$ ipython --no-banner

In [1]: import numpy as np

In [2]: np.set_printoptions(precision=2, suppress=True, linewidth=120, legacy="1.25")

In [3]: E = np.load("test4.npy")

In [4]: print(E)
[[-0.1  -0.28  0.88  0.37]
 [ 0.97  0.17  0.09  0.16]
 [ 0.03 -0.58 -0.46  0.67]
 [-0.23  0.75 -0.05  0.62]]

In [5]: # orthonormal columns

In [6]: W = np.array([[-3, 3, -3, 0, -3, 2],
   ...:     [-1, 2, -3, 1, 3, -2],
   ...:     [-3, 1, -3, 0, -1, 3],
   ...:     [-2, 1, 1, 3, 2, -3]])

In [7]: coef = np.array([3, 0, 1, -2, 4, -4])

In [8]: H = np.maximum(E @ W + coef, 0)

In [9]: (H > 0).mean(axis=0)
Out[9]: array([0.75, 0.75, 0.5 , 0.25, 1.  , 0.  ])

In [10]: (H > 0).astype(int)
Out[10]: 
array([[1, 1, 0, 0, 1, 0],
       [0, 1, 0, 0, 1, 0],
       [1, 0, 1, 0, 1, 0],
       [1, 1, 1, 1, 1, 0]])

In [11]: Z = np.array([[1, -2], [1, -2], [-2, -1], [-2, -1], [2, 0], [-1, -1]])

In [12]: W @ Z
Out[12]: 
array([[-2,  1],
       [13,  2],
       [-1,  4],
       [-2,  1]])

In [13]: print((H @ Z).round(6).argmax(axis=1))
[0 0 0 0]

In [14]: def softmax(z):
    ...:     e = np.exp(z - z.max(axis=-1, keepdims=True))
    ...:     return e / e.sum(axis=-1, keepdims=True)
    ...: 

In [15]: np.round(softmax(10 * E[1]), 2) + 0
Out[15]: array([1., 0., 0., 0.])

In [16]: softmax(E[1] + 4)
Out[16]: array([0.43, 0.19, 0.18, 0.19])

In [17]: att = E @ E.T / np.sqrt(4)

In [18]: softmax(att).round(6).argmax(axis=1)
Out[18]: array([0, 1, 2, 3])

In [19]: softmax(att)[1] @ E
Out[19]: array([0.28, 0.04, 0.11, 0.41])

In [20]: x0 = np.array([3, 1, 3, -3])

In [21]: print(np.linalg.inv(E))
[[-0.1   0.97  0.03 -0.23]
 [-0.28  0.17 -0.58  0.75]
 [ 0.88  0.09 -0.46 -0.05]
 [ 0.37  0.16  0.67  0.62]]

In [22]: 4 - np.linalg.matrix_rank(E - np.eye(4), tol=1e-8)
Out[22]: 1

In [23]: round(float(np.linalg.det(E)), 2)
Out[23]: -1.0

In [24]: round(np.linalg.norm(x0), 2), round(np.linalg.norm(E @ x0), 2)
Out[24]: (5.29, 5.29)

In [25]: np.sort(np.abs(np.degrees(np.angle(np.linalg.eigvals(E)))))
Out[25]: array([  0. ,  83.5,  83.5, 180. ])

In [26]: np.abs(np.linalg.eigvals(E))
Out[26]: array([1., 1., 1., 1.])

In [27]: [p for p in range(1, 25) if np.allclose(np.linalg.matrix_power(E, p), np.eye(4))]
Out[27]: []

In [28]: F = np.load("m.npy")

In [29]: F
Out[29]: 
array([[9, 1, 0],
       [3, 4, 0],
       [0, 4, 0],
       [2, 3, 0],
       [3, 1, 0],
       [0, 4, 0],
       [0, 4, 0],
       [7, 2, 0],
       [4, 2, 0],
       [0, 3, 0],
       [3, 1, 0],
       [0, 4, 0],
       [0, 2, 0],
       [5, 3, 0],
       [0, 4, 0],
       [3, 1, 0],
       [6, 1, 0]])

In [30]: # row 5 repeats row 2

In [31]: print(round(np.linalg.norm(F, 2) / np.linalg.norm(F), 2))
0.86

In [32]: np.linalg.cond(F) > 100
Out[32]: True

In [33]: np.argsort(-np.linalg.norm(F, axis=0).round(6), kind="stable")[:3]
Out[33]: array([0, 1, 2])

In [34]: [round(float(x), 2) for x in np.linalg.svd(F, compute_uv=False)[:3]]
Out[34]: [17.0, 9.9, 0.0]

In [35]: x0 = np.array([0, 2, 1, 3])

In [36]: h = np.maximum(E @ x0, 0)

In [37]: np.round(E.T @ h, 2) + 0
Out[37]: array([0., 2., 1., 3.])

In [38]: np.flatnonzero(h > 1e-9)
Out[38]: array([0, 1, 2, 3])

In [39]: np.maximum(E @ (3 * x0), 0)
Out[39]: array([4.32, 2.71, 1.21, 9.93])

In [40]: E * (h > 1e-9)[:, None]
Out[40]: 
array([[-0.1 , -0.28,  0.88,  0.37],
       [ 0.97,  0.17,  0.09,  0.16],
       [ 0.03, -0.58, -0.46,  0.67],
       [-0.23,  0.75, -0.05,  0.62]])

In [41]: h
Out[41]: array([1.44, 0.9 , 0.4 , 3.31])

In [42]: np.round(np.linalg.norm(F) ** 2 / np.linalg.norm(F, 2) ** 2, 2)
Out[42]: 1.34

In [43]: round(np.linalg.norm(F, "nuc"), 2)
Out[43]: 26.9

In [44]: np.linalg.norm(F, axis=1).argmax()
Out[44]: 0

In [45]: np.round(np.linalg.norm(F[15] - F[1]), 2)
Out[45]: 3.0

In [46]: np.linalg.norm(F, axis=0)
Out[46]: array([15.72, 11.83,  0.  ])

In [47]: U, sigma, Vt = np.linalg.svd(F)

In [48]: np.argmax(sigma[:-1] / (sigma[1:] + 1e-6)) + 1
Out[48]: 2

In [49]: Y = U[:, :2] @ np.diag(sigma[:2]) @ Vt[:2]

In [50]: Y.round(2) + 0
Out[50]: 
array([[9., 1., 0.],
       [3., 4., 0.],
       [0., 4., 0.],
       [2., 3., 0.],
       [3., 1., 0.],
       [0., 4., 0.],
       [0., 4., 0.],
       [7., 2., 0.],
       [4., 2., 0.],
       [0., 3., 0.],
       [3., 1., 0.],
       [0., 4., 0.],
       [0., 2., 0.],
       [5., 3., 0.],
       [0., 4., 0.],
       [3., 1., 0.],
       [6., 1., 0.]])

In [51]: round(float(np.linalg.norm(F - Y) / np.linalg.norm(F)), 2)
Out[51]: 0.0

In [52]: np.round(np.abs(F - Y).max(), 2)
Out[52]: 0.0

In [53]: A = np.load("sample7.npy")

In [54]: A
Out[54]: 
array([[ 1,  1,  1,  1,  1,  1,  1,  1],
       [ 1, -1,  1, -1,  1, -1,  1, -1],
       [ 1,  1, -1, -1, -1, -1,  1,  1]])

In [55]: t3 = np.stack([A, -3 * A, A[::-1]])

In [56]: t3.shape
Out[56]: (3, 3, 8)

In [57]: print(np.linalg.matrix_rank(t3.reshape(3, -1)))
2

In [58]: (t3 @ A.T).shape
Out[58]: (3, 3, 3)

In [59]: np.linalg.matrix_rank(t3)
Out[59]: array([3, 3, 3])

In [60]: x0 = np.array([1, 5, -1, 3, 1, 2, -5, 1])

In [61]: h = np.maximum(A @ x0, 0)

In [62]: A * (h > 1e-9)[:, None]
Out[62]: 
array([[1, 1, 1, 1, 1, 1, 1, 1],
       [0, 0, 0, 0, 0, 0, 0, 0],
       [0, 0, 0, 0, 0, 0, 0, 0]])

In [63]: h
Out[63]: array([7, 0, 0])

In [64]: np.maximum(A @ x0, 0) - np.maximum(-A @ x0, 0)
Out[64]: array([  7, -15,  -3])

In [65]: np.flatnonzero(h > 1e-9)
Out[65]: array([0])

In [66]: rng = np.random.default_rng(96690)

In [67]: Y = A + rng.integers(-2, 3, (3, 2)) @ rng.integers(-2, 3, (2, 8))

In [68]: Y
Out[68]: 
array([[ 0,  1,  0,  3,  3, -1,  1,  1],
       [ 0, -5,  4,  3,  5, -1,  1,  3],
       [ 3, -3,  5, -3, -3,  5,  1,  5]])

In [69]: print(np.abs(Y - A).sum(axis=1))
[ 8 20 26]

In [70]: u, v = Y[2], Y[1]

In [71]: u @ v
Out[71]: 22

In [72]: pr = (u @ v) / (u @ u) * u

In [73]: round(np.linalg.norm(u + v) ** 2 + np.linalg.norm(u - v) ** 2, 2)
Out[73]: 396.0

In [74]: np.outer(u, v)
Out[74]: 
array([[  0, -15,  12,   9,  15,  -3,   3,   9],
       [  0,  15, -12,  -9, -15,   3,  -3,  -9],
       [  0, -25,  20,  15,  25,  -5,   5,  15],
       [  0,  15, -12,  -9, -15,   3,  -3,  -9],
       [  0,  15, -12,  -9, -15,   3,  -3,  -9],
       [  0, -25,  20,  15,  25,  -5,   5,  15],
       [  0,  -5,   4,   3,   5,  -1,   1,   3],
       [  0, -25,  20,  15,  25,  -5,   5,  15]])

In [75]: v - pr
Out[75]: array([-0.59, -4.41,  3.02,  3.59,  5.59, -1.98,  0.8 ,  2.02])

In [76]: pr
Out[76]: array([ 0.59, -0.59,  0.98, -0.59, -0.59,  0.98,  0.2 ,  0.98])

In [77]: round(float(np.linalg.norm(A[2] - A[0])), 2)
Out[77]: 4.0

In [78]: round(float(np.linalg.norm(A, "nuc")), 2)
Out[78]: 8.49

In [79]: print(round(np.linalg.norm(A[2], 1), 2), np.round(np.linalg.norm(A[2], np.inf), 2))
8.0 1.0

In [80]: np.round(np.linalg.norm(A, 1), 2), round(float(np.linalg.norm(A, np.inf)), 2)
Out[80]: (3.0, 8.0)

In [81]: mat = np.load("case6.npy")

In [82]: mat
Out[82]: 
array([[1, 0, 0],
       [0, 0, 1],
       [0, 1, 0]])

In [83]: # symmetric, so the eigenvalues are real

In [84]: gram = mat.T @ mat

In [85]: gram
Out[85]: 
array([[1, 0, 0],
       [0, 1, 0],
       [0, 0, 1]])

In [86]: np.diag(gram)
Out[86]: array([1, 1, 1])

In [87]: Y = np.array([[1, 1, 0, 2], [0, 1, 2, 2], [0, 0, 1, 2], [0, 0, 2, 2]])

In [88]: arr = np.triu(Y, 1)

In [89]: arr
Out[89]: 
array([[0, 1, 0, 2],
       [0, 0, 2, 2],
       [0, 0, 0, 2],
       [0, 0, 0, 0]])

In [90]: P = np.triu(np.array([[2, 4, 1, 1], [0, 4, 4, 2], [2, 0, 0, 4], [2, 4, 5, 5]]), 1) + np.eye(4)

In [91]: Y = P @ arr @ np.linalg.inv(P)

In [92]: np.poly(Y)
Out[92]: array([1., 0., 0., 0., 0.])

In [93]: Y
Out[93]: 
array([[ 0.,  1.,  4., -6.],
       [ 0.,  0.,  2.,  2.],
       [ 0.,  0.,  0.,  2.],
       [ 0.,  0.,  0.,  0.]])

In [94]: print(np.round(np.linalg.det(arr), 2))
0.0

In [95]: np.sort(np.abs(np.linalg.eigvals(arr)))
Out[95]: array([0., 0., 0., 0.])

In [96]: (arr + arr.T) / 2
Out[96]: 
array([[0. , 0.5, 0. , 1. ],
       [0.5, 0. , 1. , 1. ],
       [0. , 1. , 0. , 1. ],
       [1. , 1. , 1. , 0. ]])

In [97]: np.trace(arr)
Out[97]: 0

In [98]: print((arr - arr.T) / 2)
[[ 0.   0.5  0.   1. ]
 [-0.5  0.   1.   1. ]
 [ 0.  -1.   0.   1. ]
 [-1.  -1.  -1.   0. ]]

In [99]: np.allclose(arr @ arr.T, arr.T @ arr)
Out[99]: False

In [100]: print(np.linalg.matrix_power(arr, 4))
[[0 0 0 0]
 [0 0 0 0]
 [0 0 0 0]
 [0 0 0 0]]

In [101]: U, sigma, Vt = np.linalg.svd(arr)

In [102]: sigma
Out[102]: array([3.73, 1.63, 0.66, 0.  ])

In [103]: Y = U[:, :3] @ np.diag(sigma[:3]) @ Vt[:3]

In [104]: round(np.linalg.norm(arr - Y) / np.linalg.norm(arr), 2)
Out[104]: 0.0

In [105]: print(Y.round(2) + 0)
[[0. 1. 0. 2.]
 [0. 0. 2. 2.]
 [0. 0. 0. 2.]
 [0. 0. 0. 0.]]

In [106]: round(np.trace(np.linalg.pinv(arr) @ arr), 2)
Out[106]: 3.0

In [107]: np.linalg.lstsq(arr[:-1].T, arr[-1])[2]
Out[107]: 3

In [108]: np.round(arr @ np.linalg.pinv(arr) @ arr, 2) + 0
Out[108]: 
array([[0., 1., 0., 2.],
       [0., 0., 2., 2.],
       [0., 0., 0., 2.],
       [0., 0., 0., 0.]])

In [109]: print(np.unique(arr.round(6), axis=0).shape)
(4, 4)

In [110]: print(np.abs(np.diag(np.linalg.qr(arr)[1])) > 1e-9)
[False False False False]

In [111]: W0 = np.array([[-2.0, 5.0], [5.0, -2.0]])

In [112]: # equal to its transpose

In [113]: x0 = np.array([5, 4])

In [114]: np.linalg.norm(W0 @ x0) <= np.linalg.norm(W0, 2) * np.linalg.norm(x0) + 1e-9
Out[114]: True

In [115]: np.einsum("ij,j->i", W0, x0)
Out[115]: array([10., 17.])

In [116]: print((W0 * x0).sum(axis=1))
[10. 17.]

In [117]: np.sign((W0 @ x0).round(6))
Out[117]: array([1., 1.])

In [118]: print((W0 @ x0).argmax())
1

In [119]: X = np.loadtxt("mat.csv", delimiter=",")

In [120]: X
Out[120]: 
array([[1., 1., 3.],
       [3., 1., 1.],
       [1., 3., 1.]])

In [121]: Y = np.array([[0, 2, 1], [1, 3, 0], [0, 3, 3]])

In [122]: print(np.einsum("ik,kj->ij", X, Y))
[[ 1. 14. 10.]
 [ 1. 12.  6.]
 [ 3. 14.  4.]]

In [123]: Y.T @ X.T
Out[123]: 
array([[ 1.,  1.,  3.],
       [14., 12., 14.],
       [10.,  6.,  4.]])

In [124]: print(X @ Y)
[[ 1. 14. 10.]
 [ 1. 12.  6.]
 [ 3. 14.  4.]]

In [125]: np.einsum("ik,kj->ji", X, Y)
Out[125]: 
array([[ 1.,  1.,  3.],
       [14., 12., 14.],
       [10.,  6.,  4.]])

In [126]: np.vstack([X, Y.T]).shape
Out[126]: (6, 3)

In [127]: np.linalg.matrix_rank(np.vstack([X, Y.T]))
Out[127]: 3
